$ python -q
>>> import numpy as np
>>> np.set_printoptions(precision=2, suppress=True, linewidth=200)
>>> rd = lambda a: np.round(a, 2) + 0
>>> mat = np.load("run8.npy")
>>> mat
array([[  1.57,  -1.94,  -0.02,   2.95,  -1.95],
       [ -6.06,   6.29,  -0.32, -10.98,   6.22],
       [ -0.55,   0.44,  -0.02,  -0.68,   0.61],
       [ -2.77,   3.08,   0.07,  -4.63,   2.2 ],
       [ -1.98,   2.77,  -0.01,  -3.27,   1.97],
       [ -3.36,   4.3 ,   0.14,  -6.28,   3.42],
       [  2.2 ,  -2.48,   0.13,   4.55,  -2.56],
       [ -1.17,   1.34,   0.06,  -2.02,   1.16],
       [  1.88,  -2.55,   0.25,   3.41,  -1.74],
       [ -3.13,   2.93,  -0.01,  -4.83,   3.46],
       [ -2.02,   1.98,  -0.09,  -3.67,   2.06],
       [ -0.38,   0.42,  -0.28,   0.07,   0.05],
       [  1.32,  -1.06,   0.43,   2.54,  -1.51],
       [  3.05,  -3.12,   0.34,   4.86,  -3.48],
       [  0.95,  -0.44,  -0.04,   1.27,  -0.82],
       [  0.74,  -1.4 ,   0.28,   2.03,  -1.24],
       [  2.82,  -2.23,  -0.05,   3.87,  -2.12],
       [ -1.95,   2.09,   0.33,  -3.38,   2.34],
       [  5.93,  -5.87,   0.27,  10.13,  -6.  ],
       [ -3.93,   3.09,   0.06,  -5.84,   3.16],
       [ -1.31,   1.  ,   0.12,  -1.15,   1.07],
       [ -1.24,   1.06,   0.16,  -2.18,   1.25],
       [  0.28,  -0.71,  -0.26,   1.6 ,  -1.1 ],
       [ -1.72,   1.58,  -0.07,  -2.85,   1.23],
       [  1.69,  -1.92,  -0.29,   3.24,  -1.96],
       [  2.57,  -2.22,  -0.43,   5.31,  -2.67]])
>>> Ac = mat - mat.mean(axis=0)
>>> evecs = np.linalg.svd(Ac)[2][:1]
>>> A2 = Ac - Ac @ evecs.T @ evecs
>>> rd(np.cov(Ac @ evecs.T, rowvar=False))
np.float64(42.43)
>>> np.linalg.norm(A2, axis=1).round(6).argmax()
np.int64(25)
>>> rd((Ac @ evecs.T).std(axis=0))
array([6.39])
>>> Ac = mat - mat.mean(axis=0)
>>> U, sigma, Vt = np.linalg.svd(Ac, full_matrices=False)
>>> np.linalg.matrix_rank(Ac)
np.int64(5)
>>> rd(Ac.mean(axis=0))
array([0., 0., 0., 0., 0.])
>>> rd(sigma)
array([32.57,  1.6 ,  1.39,  1.23,  0.99])
>>> rd(Vt[0] * np.sign(Vt[0, np.abs(Vt[0]).argmax()]))
array([ 0.4 , -0.42,  0.01,  0.7 , -0.41])
>>> rd((sigma ** 2).sum() ** 2 / (sigma ** 4).sum())
np.float64(1.01)
>>> (np.sign(U[:, 0]) == np.sign(U[0, 0])).astype(int)
array([1, 0, 0, 0, 0, 0, 1, 0, 1, 0, 0, 1, 1, 1, 1, 1, 1, 0, 1, 0, 0, 0, 1, 0, 1, 1])
>>> rd(np.abs(Vt[-1]))
array([0.22, 0.24, 0.91, 0.27, 0.  ])
>>> rd(np.linalg.norm(mat, 2) / np.linalg.norm(mat))
np.float64(1.0)
>>> np.linalg.cond(mat) > 100
np.False_
>>> u = np.array([1, 3, 5, 0, 3, 5, 2])
>>> feats = 3 * np.eye(7) + np.outer(u, u)
>>> feats
array([[ 4.,  3.,  5.,  0.,  3.,  5.,  2.],
       [ 3., 12., 15.,  0.,  9., 15.,  6.],
       [ 5., 15., 28.,  0., 15., 25., 10.],
       [ 0.,  0.,  0.,  3.,  0.,  0.,  0.],
       [ 3.,  9., 15.,  0., 12., 15.,  6.],
       [ 5., 15., 25.,  0., 15., 28., 10.],
       [ 2.,  6., 10.,  0.,  6., 10.,  7.]])
>>> U, sigma, Vt = np.linalg.svd(feats)
>>> rd(sigma)
array([76.,  3.,  3.,  3.,  3.,  3.,  3.])
>>> A2 = U[:, :1] @ np.diag(sigma[:1]) @ Vt[:1]
>>> rd(A2)
array([[ 1.04,  3.12,  5.21,  0.  ,  3.12,  5.21,  2.08],
       [ 3.12,  9.37, 15.62,  0.  ,  9.37, 15.62,  6.25],
       [ 5.21, 15.62, 26.03,  0.  , 15.62, 26.03, 10.41],
       [ 0.  ,  0.  ,  0.  ,  0.  ,  0.  ,  0.  ,  0.  ],
       [ 3.12,  9.37, 15.62,  0.  ,  9.37, 15.62,  6.25],
       [ 5.21, 15.62, 26.03,  0.  , 15.62, 26.03, 10.41],
       [ 2.08,  6.25, 10.41,  0.  ,  6.25, 10.41,  4.16]])
>>> np.abs(feats - A2).max()
np.float64(3.0)
>>> rd(np.linalg.norm(feats - A2, 2)), rd(sigma[1])
(np.float64(3.0), np.float64(3.0))
>>> np.linalg.matrix_rank(feats, rtol=0.05)
np.int64(1)
>>> rd(np.linalg.norm(feats - A2) / np.linalg.norm(feats))
np.float64(0.1)
>>> np.linalg.matrix_rank(A2)
np.int64(1)
>>> np.linalg.cond(feats) > 100
np.False_
>>> rd(np.abs(np.linalg.svd(feats)[2][-1]))
array([0.99, 0.04, 0.07, 0.  , 0.04, 0.07, 0.03])
>>> np.argsort(-np.linalg.norm(feats, axis=0).round(6), kind="stable")[:3]
array([2, 5, 1])
>>> q, evecs = np.linalg.qr(feats[:, :5])[0], np.linalg.qr(feats[:, 5:])[0]
>>> sigma = np.linalg.svd(q.T @ evecs, compute_uv=False)
>>> (sigma > 0.9).sum()
np.int64(1)
>>> m1 = np.load("test14.npy")
>>> m1
array([[0, 0, 1, 0, 0],
       [0, 0, 1, 0, 0],
       [1, 0, 0, 0, 0],
       [0, 0, 0, 1, 0],
       [0, 3, 0, 0, 3]])
>>> U, sigma, Vt = np.linalg.svd(m1)
>>> np.argmax(sigma[:-1] / (sigma[1:] + 1e-6)) + 1
np.int64(4)
>>> A2 = U[:, :4] @ np.diag(sigma[:4]) @ Vt[:4]
>>> rd(np.linalg.norm(m1 - A2) / np.linalg.norm(m1))
np.float64(0.0)
>>> np.linalg.matrix_rank(A2)
np.int64(4)
>>> A2
array([[0., 0., 1., 0., 0.],
       [0., 0., 1., 0., 0.],
       [1., 0., 0., 0., 0.],
       [0., 0., 0., 1., 0.],
       [0., 3., 0., 0., 3.]])
>>> U, sigma, Vt = np.linalg.svd(A2)
>>> evecs = Vt[:(sigma > 1e-8).sum()]
>>> rng = np.random.default_rng(10)
>>> x = A2[1] + 2 * A2[0] + rng.integers(2) * np.eye(5)[2]
>>> x
array([0., 0., 4., 0., 0.])
>>> rd(evecs.T @ evecs)
array([[1. , 0. , 0. , 0. , 0. ],
       [0. , 0.5, 0. , 0. , 0.5],
       [0. , 0. , 1. , 0. , 0. ],
       [0. , 0. , 0. , 1. , 0. ],
       [0. , 0.5, 0. , 0. , 0.5]])
>>> rd(np.diag(evecs.T @ evecs))
array([1. , 0.5, 1. , 1. , 0.5])
>>> M = np.load("data.npy")
>>> M
array([[ 8, -6, -1, -4,  8],
       [ 6, -5, -1, -7,  9],
       [-7,  4, -8, -3, -3],
       [ 0,  7,  4, -7,  2]])
>>> x = np.array([0, 7, 0, 4, 1])
>>> h1 = np.maximum(M @ x, 0)
>>> np.maximum(M @ x, 0) - np.maximum(-M @ x, 0)
array([-50, -54,  13,  23])
>>> np.flatnonzero(h1 > 1e-9)
array([2, 3])
>>> np.maximum(M @ (3 * x), 0)
array([ 0,  0, 39, 69])
>>> h1
array([ 0,  0, 13, 23])
>>> rd(np.tanh(M @ x))
array([-1., -1.,  1.,  1.])
>>> A2 = np.array([[-1, 2], [-6, -7], [-9, -4], [-2, 9], [-4, -7]])
>>> np.einsum("ij,ij->i", M, M)
array([181, 192, 147, 118])
>>> A2.T @ M.T
array([[  13,   11,   73,  -72],
       [ -30,  -75,  -16, -142]])
>>> np.einsum("ij->j", M)
array([  7,   0,  -6, -21,  16])
>>> np.linalg.matrix_rank(np.vstack([M, A2.T]))
np.int64(5)
>>> np.einsum("ik,kj->ji", M, A2)
array([[  13,   11,   73,  -72],
       [ -30,  -75,  -16, -142]])
>>> np.vstack([M, A2.T]).shape
(6, 5)
>>> M @ A2
array([[  13,  -30],
       [  11,  -75],
       [  73,  -16],
       [ -72, -142]])
>>> np.einsum("ik,kj->ij", M, A2)
array([[  13,  -30],
       [  11,  -75],
       [  73,  -16],
       [ -72, -142]])
>>> np.linalg.matrix_rank(M @ A2)
np.int64(2)
>>> rd(np.linalg.norm(M, axis=0))
array([12.21, 11.22,  9.06, 11.09, 12.57])
>>> rd(np.linalg.norm(M, "nuc"))
np.float64(42.76)
>>> rd(np.linalg.norm(M, 2))
np.float64(20.15)
>>> rd(np.linalg.norm(M, axis=1))
array([13.45, 13.86, 12.12, 10.86])
>>> rd(np.linalg.norm(M[0] - M[2]))
np.float64(22.27)
>>> rd(np.linalg.norm(M, 1)), rd(np.linalg.norm(M, np.inf))
(np.float64(22.0), np.float64(28.0))
>>> rd(np.linalg.norm(M[0], 1)), rd(np.linalg.norm(M[0], np.inf))
(np.float64(27.0), np.float64(8.0))
